In [1]: import numpy as np

In [2]: np.set_printoptions(precision=2, suppress=True, linewidth=160, floatmode="fixed")

In [3]: data = np.load("test4.npy")

In [4]: data
Out[4]: 
array([[ 2.00,  1.00,  4.00,  5.00,  4.00, -2.00, -4.00, -4.00],
       [ 1.00,  0.00, -5.00,  3.00, -4.00,  3.00,  2.00, -3.00],
       [ 0.00,  0.00,  3.00,  2.00,  2.00,  1.00,  2.00,  3.00],
       [ 0.00,  0.00,  3.00,  0.00,  2.00,  3.00,  3.00,  0.00],
       [ 0.00,  0.00,  1.00,  2.00,  0.00,  2.00,  2.00,  3.00],
       [ 0.00,  0.00,  2.00,  2.00,  1.00,  0.00,  1.00,  3.00],
       [ 0.00,  0.00,  0.00,  2.00,  1.00,  0.00,  1.00,  1.00],
       [ 0.00,  0.00,  0.00,  2.00,  3.00,  3.00,  2.00,  2.00]])

In [5]: blk = np.stack([data, 5 * data, data[::-1]])

In [6]: blk.shape
Out[6]: (3, 8, 8)

In [7]: np.linalg.matrix_rank(blk.reshape(3, -1))
Out[7]: np.int64(2)

In [8]: np.linalg.matrix_rank(blk)
Out[8]: array([8, 8, 8])

In [9]: np.linalg.norm(blk, axis=(1, 2))
Out[9]: array([17.64, 88.18, 17.64])

In [10]: Uu, sigma, VT = np.linalg.svd(data, full_matrices=False)

In [11]: np.round(Uu.T @ data @ VT.T, 2) + 0
Out[11]: 
array([[11.16,  0.00,  0.00,  0.00,  0.00,  0.00,  0.00,  0.00],
       [ 0.00, 10.02,  0.00,  0.00,  0.00,  0.00,  0.00,  0.00],
       [ 0.00,  0.00,  7.79,  0.00,  0.00,  0.00,  0.00,  0.00],
       [ 0.00,  0.00,  0.00,  4.19,  0.00,  0.00,  0.00,  0.00],
       [ 0.00,  0.00,  0.00,  0.00,  2.58,  0.00,  0.00,  0.00],
       [ 0.00,  0.00,  0.00,  0.00,  0.00,  1.07,  0.00,  0.00],
       [ 0.00,  0.00,  0.00,  0.00,  0.00,  0.00,  0.11,  0.00],
       [ 0.00,  0.00,  0.00,  0.00,  0.00,  0.00,  0.00,  0.01]])

In [12]: round(float(np.sqrt((sigma ** 2).sum())), 2), round(float(np.linalg.norm(data)), 2)
Out[12]: (17.64, 17.64)

In [13]: np.round(Uu.T @ Uu, 2) + 0
Out[13]: 
array([[1.00, 0.00, 0.00, 0.00, 0.00, 0.00, 0.00, 0.00],
       [0.00, 1.00, 0.00, 0.00, 0.00, 0.00, 0.00, 0.00],
       [0.00, 0.00, 1.00, 0.00, 0.00, 0.00, 0.00, 0.00],
       [0.00, 0.00, 0.00, 1.00, 0.00, 0.00, 0.00, 0.00],
       [0.00, 0.00, 0.00, 0.00, 1.00, 0.00, 0.00, 0.00],
       [0.00, 0.00, 0.00, 0.00, 0.00, 1.00, 0.00, 0.00],
       [0.00, 0.00, 0.00, 0.00, 0.00, 0.00, 1.00, 0.00],
       [0.00, 0.00, 0.00, 0.00, 0.00, 0.00, 0.00, 1.00]])

In [14]: np.round(sigma / sigma[0], 2) + 0
Out[14]: array([1.00, 0.90, 0.70, 0.38, 0.23, 0.10, 0.01, 0.00])

In [15]: x0 = np.array([2, -1, -3, -3, -1, 1, 0, -2])

In [16]: data @ (2 * x0)
Out[16]: array([-44.00,  42.00, -44.00, -16.00, -26.00, -38.00, -18.00, -20.00])

In [17]: (data @ x0).argmax()
Out[17]: np.int64(1)

In [18]: data @ np.ones(8)
Out[18]: array([ 6.00, -3.00, 13.00, 11.00, 10.00,  9.00,  5.00, 12.00])

In [19]: data @ x0
Out[19]: array([-22.00,  21.00, -22.00,  -8.00, -13.00, -19.00,  -9.00, -10.00])

In [20]: data @ data
Out[20]: 
array([[  5.00,   2.00,  30.00,   9.00,   4.00,  14.00,  11.00,  -5.00],
       [  2.00,   1.00,   0.00,  -9.00,  -4.00, -15.00, -14.00, -26.00],
       [  0.00,   0.00,  19.00,  22.00,  22.00,  22.00,  25.00,  26.00],
       [  0.00,   0.00,  17.00,  22.00,  12.00,   7.00,  16.00,  27.00],
       [  0.00,   0.00,  13.00,  16.00,  19.00,  16.00,  18.00,  17.00],
       [  0.00,   0.00,  13.00,  14.00,  18.00,  19.00,  19.00,  16.00],
       [  0.00,   0.00,   7.00,   6.00,   8.00,  11.00,  11.00,   6.00],
       [  0.00,   0.00,  15.00,  20.00,  15.00,  18.00,  21.00,  24.00]])

In [21]: np.round(np.linalg.det(data), 2)
Out[21]: np.float64(-8.0)

In [22]: np.trace(data)
Out[22]: np.float64(8.0)
